% ipython --no-banner

In [1]: import numpy as np

In [2]: from numpy import linalg as LA

In [3]: np.set_printoptions(precision=3, suppress=True, linewidth=160, legacy="1.25")

In [4]: def rnd(a):
   ...:     return np.round(a, 3) + 0
   ...: 

In [5]: m1 = np.loadtxt("out19.csv", delimiter=",")

In [6]: m1
Out[6]: 
array([[ 0.   ,  1.285, -1.3  ],
       [-0.7  , -1.008,  1.   ],
       [ 0.2  ,  2.101, -2.1  ],
       [ 0.7  , -0.91 ,  0.9  ],
       [ 0.5  , -1.057,  1.1  ],
       [ 0.   , -0.188,  0.2  ],
       [-0.1  ,  0.504, -0.5  ],
       [ 0.7  , -0.222,  0.2  ],
       [ 0.3  , -0.395,  0.4  ],
       [ 0.4  ,  0.082, -0.1  ],
       [-1.4  , -2.285,  2.3  ],
       [ 1.7  , -0.474,  0.5  ],
       [ 0.1  , -0.895,  0.9  ],
       [-0.1  , -0.715,  0.7  ],
       [-0.2  ,  1.576, -1.6  ],
       [-0.7  , -0.982,  1.   ],
       [-0.2  ,  0.719, -0.7  ],
       [ 0.1  ,  0.779, -0.8  ],
       [-0.6  ,  0.107, -0.1  ],
       [-0.7  , -1.185,  1.2  ],
       [ 0.8  , -0.199,  0.2  ],
       [-0.2  , -1.095,  1.1  ],
       [ 0.1  , -0.416,  0.4  ],
       [-0.1  , -2.169,  2.2  ],
       [ 1.   , -0.803,  0.8  ],
       [ 1.2  ,  1.522, -1.5  ],
       [ 1.   ,  0.508, -0.5  ],
       [ 1.2  , -0.579,  0.6  ],
       [ 0.6  , -0.794,  0.8  ],
       [ 0.9  , -1.011,  1.   ],
       [-2.7  ,  0.214, -0.2  ],
       [ 1.1  , -0.301,  0.3  ],
       [-1.6  , -0.692,  0.7  ]])

In [7]: D = LA.norm(m1[:, None] - m1[None], axis=-1)

In [8]: (D + 1e9 * np.eye(33)).round(6).argmin(axis=1)
Out[8]: array([14, 15, 14, 28,  3, 22, 16, 20, 22,  7, 23, 27, 13, 12,  0,  1,  6, 16,  5,  1,  7, 12,  8, 10, 29,  0,  9, 24,  3,  3, 32, 20, 15])

In [9]: lab = m1[:, 2] > np.median(m1[:, 2])

In [10]: r0 = m1[lab].mean(axis=0) - m1[~lab].mean(axis=0)

In [11]: ((m1 - m1.mean(axis=0)) @ r0 > 0).astype(int)
Out[11]: array([0, 1, 0, 1, 1, 0, 0, 0, 1, 0, 1, 1, 1, 1, 0, 1, 0, 0, 0, 1, 0, 1, 1, 1, 1, 0, 0, 1, 1, 1, 0, 1, 1])

In [12]: np.argsort(-np.abs(r0).round(6), kind="stable")
Out[12]: array([2, 1, 0])
